% ipython --no-banner

In [1]: import numpy as np

In [2]: np.set_printoptions(suppress=True, linewidth=120)

In [3]: W0 = np.load("block14.npy")

In [4]: W0.round(2)
Out[4]: 
array([[-0.13,  0.97, -1.62,  1.61, -0.21,  2.13,  1.22, -1.65, -1.02],
       [ 0.66, -1.26, -0.96, -2.43, -1.01,  1.89, -1.07,  0.26, -1.16],
       [ 1.98, -0.32,  0.36, -0.97,  2.65,  0.83,  1.64, -0.14,  0.71],
       [ 0.26,  1.22, -1.73,  0.06,  2.13, -0.8 , -2.34, -0.05, -0.88],
       [ 0.13, -0.4 , -1.75, -1.04, -0.43, -2.4 ,  1.99, -0.29, -1.31],
       [ 2.9 , -1.22,  0.46,  1.74, -0.83, -0.7 , -0.79, -0.54, -0.86],
       [ 0.92,  2.56,  1.29, -0.38, -0.54,  0.22,  0.57,  1.68, -1.82],
       [ 1.19,  1.91, -0.15, -1.31, -1.28, -0.46, -0.44, -1.97,  1.81],
       [ 0.92,  0.25, -2.1 ,  0.76, -0.73,  0.3 ,  0.3 ,  2.47,  1.81]])

In [5]: print(np.round(np.linalg.norm(W0), 2))
12.0

In [6]: W0.shape
Out[6]: (9, 9)

In [7]: np.round(W0.sum(axis=0), 2)
Out[7]: array([ 8.84,  3.72, -6.21, -1.96, -0.25,  1.02,  1.08, -0.21, -2.72])

In [8]: W0[9]
Traceback (most recent call last):
  Cell In[8], line 1
    W0[9]
IndexError: index 9 is out of bounds for axis 0 with size 9


In [9]: arr = np.loadtxt("a.csv", delimiter=",")

In [10]: arr
Out[10]: 
array([[-4.,  4.,  1.,  1., -4.,  0.],
       [ 0., -1., -1.,  0.,  0.,  5.],
       [ 3., -1., -1., -1., -2.,  2.],
       [ 0., -1., -1.,  0.,  0.,  5.],
       [ 0.,  0.,  0.,  0.,  0.,  0.],
       [ 0.,  0.,  0.,  0.,  0.,  0.],
       [-2.,  2.,  3.,  2.,  2.,  0.],
       [ 2.,  3., -2.,  6.,  0.,  1.],
       [-1.,  2., -1.,  2.,  0.,  3.],
       [-3.,  4.,  2.,  4.,  0., -2.],
       [-1.,  2., -1.,  2., -2., -2.],
       [ 0.,  1.,  1., -2., -4.,  4.],
       [-2.,  1.,  2.,  2.,  2.,  5.],
       [-1.,  2., -1.,  2.,  0.,  3.],
       [ 2., -1., -4.,  3.,  0.,  1.],
       [ 2., -1., -4.,  3.,  0.,  1.],
       [-1.,  2., -1.,  2., -2., -2.],
       [ 0.,  0.,  0.,  0.,  0.,  0.]])

In [11]: # row 3 repeats row 1

In [12]: D = np.linalg.norm(arr[:, None] - arr[None], axis=-1)

In [13]: np.flatnonzero(D[7] < D.mean() / 2)
Out[13]: array([7])

In [14]: print(np.round(np.linalg.norm(arr, axis=1), 2))
[7.07 5.2  4.47 5.2  0.   0.   5.   7.35 4.36 7.   4.24 6.16 6.48 4.36 5.57 5.57 4.24 0.  ]

In [15]: (D + 1e9 * np.eye(18)).round(6).argmin(axis=1)
Out[15]: array([10,  3,  4,  1,  5,  4,  9, 14, 13,  6, 16,  2,  8,  8, 15, 14, 10,  4])

In [16]: D.shape
Out[16]: (18, 18)

In [17]: D.mean(axis=1).argmax()
Out[17]: np.int64(9)

In [18]: np.unravel_index(D.round(6).argmax(), D.shape)
Out[18]: (np.int64(2), np.int64(9))

In [19]: np.linalg.matrix_rank(D ** 2)
Out[19]: np.int64(8)

In [20]: D[:5, :5].round(2)
Out[20]: 
array([[0.  , 9.33, 9.49, 9.33, 7.07],
       [9.33, 0.  , 4.8 , 0.  , 5.2 ],
       [9.49, 4.8 , 0.  , 4.8 , 4.47],
       [9.33, 0.  , 4.8 , 0.  , 5.2 ],
       [7.07, 5.2 , 4.47, 5.2 , 0.  ]])
